% ipython --no-banner

In [1]: import numpy as np

In [2]: import numpy.linalg as la

In [3]: np.set_printoptions(precision=3, suppress=True, linewidth=200, floatmode="fixed")

In [4]: J = np.loadtxt("a.csv", delimiter=",")

In [5]: J
Out[5]: 
array([[ 0.600,  0.200,  0.800, -3.577, -1.200,  0.200, -1.200, -1.900],
       [-0.900, -0.300, -0.100,  1.564, -0.900, -0.400,  0.500, -0.500],
       [ 0.000,  1.300,  0.300,  0.878,  0.700,  1.200,  0.300, -1.400],
       [ 0.000, -2.100,  0.200,  3.470, -0.800, -0.900,  1.100, -0.600],
       [-0.400, -1.500,  0.000, -1.566, -2.000,  0.300, -0.500, -1.100],
       [-1.300,  0.900, -1.400, -3.856, -0.100, -0.100, -1.300, -0.600],
       [ 1.100, -1.100, -0.400,  3.141,  0.200, -1.700,  1.000, -0.500],
       [ 0.200,  0.300,  0.300,  2.204,  0.900, -0.600,  0.800, -0.500],
       [ 0.000, -0.700, -0.500,  3.427, -1.100,  1.200,  1.200, -1.000],
       [-3.000, -1.100,  0.300, -5.966,  1.000,  0.500, -2.000,  1.100],
       [-1.000, -0.800,  1.800, -0.317, -0.700, -0.200, -0.100, -0.700],
       [ 1.400, -1.000,  0.200, -4.330, -0.800,  1.100, -1.400, -0.700]])

In [6]: r0, v = J[11], J[7]

In [7]: print(np.round(r0 @ v, 3))
-11.653

In [8]: p = (r0 @ v) / (r0 @ r0) * r0

In [9]: p
Out[9]: array([-0.626,  0.447, -0.089,  1.937,  0.358, -0.492,  0.626,  0.313])

In [10]: la.matrix_rank(np.outer(r0, v))
Out[10]: np.int64(1)

In [11]: print(round(float((v - p) @ r0), 3))
0.0

In [12]: v - p
Out[12]: array([ 0.826, -0.147,  0.389,  0.267,  0.542, -0.108,  0.174, -0.813])

In [13]: O, V = la.qr(J[:, :6])[0], la.qr(J[:, 6:])[0]

In [14]: sv = la.svd(O.T @ V, compute_uv=False)

In [15]: np.round(la.norm(O @ O.T - V @ V.T, 2), 3)
Out[15]: np.float64(1.0)

In [16]: M2 = np.array([[-2, 1, 2],
    ...:     [-3, 0, -1],
    ...:     [0, -3, 2],
    ...:     [-3, 1, 3],
    ...:     [-2, 0, -3],
    ...:     [0, -1, 3],
    ...:     [-3, 0, -3],
    ...:     [-1, 0, 0]])

In [17]: np.einsum("ij,ij->i", J, J)
Out[17]: array([20.365,  4.826,  6.531, 19.511, 10.412, 21.399, 16.626,  7.138, 17.574, 52.353,  6.010, 26.049])

In [18]: print(np.einsum("ij->j", J))
[-3.300 -5.900  1.500 -4.928 -4.800  0.600 -1.600 -8.400]

In [19]: np.vstack([J, M2.T]).shape
Out[19]: (15, 8)

In [20]: M2 = np.c_[J[:, :2] @ np.array([[2, 3], [1, 3]]), np.array([-1, -2, 1, -1, -1, 2, -2, 0, 0, 2, -2, -2])]

In [21]: M2
Out[21]: 
array([[  1.400,   2.400,  -1.000],
       [ -2.100,  -3.600,  -2.000],
       [  1.300,   3.900,   1.000],
       [ -2.100,  -6.300,  -1.000],
       [ -2.300,  -5.700,  -1.000],
       [ -1.700,  -1.200,   2.000],
       [  1.100,   0.000,  -2.000],
       [  0.700,   1.500,   0.000],
       [ -0.700,  -2.100,   0.000],
       [ -7.100, -12.300,   2.000],
       [ -2.800,  -5.400,  -2.000],
       [  1.800,   1.200,  -2.000]])

In [22]: la.norm(la.qr(J)[0].T @ M2, axis=0) ** 2 / ((M2 ** 2).sum(axis=0) + 1e-12)
Out[22]: array([1.000, 1.000, 0.819])

In [23]: np.round(la.lstsq(J, M2[:, 0])[0], 3) + 0
Out[23]: array([2.000, 1.000, 0.000, 0.000, 0.000, 0.000, 0.000, 0.000])

In [24]: la.matrix_rank(np.c_[J, M2])
Out[24]: np.int64(9)

In [25]: la.matrix_rank(M2)
Out[25]: np.int64(3)
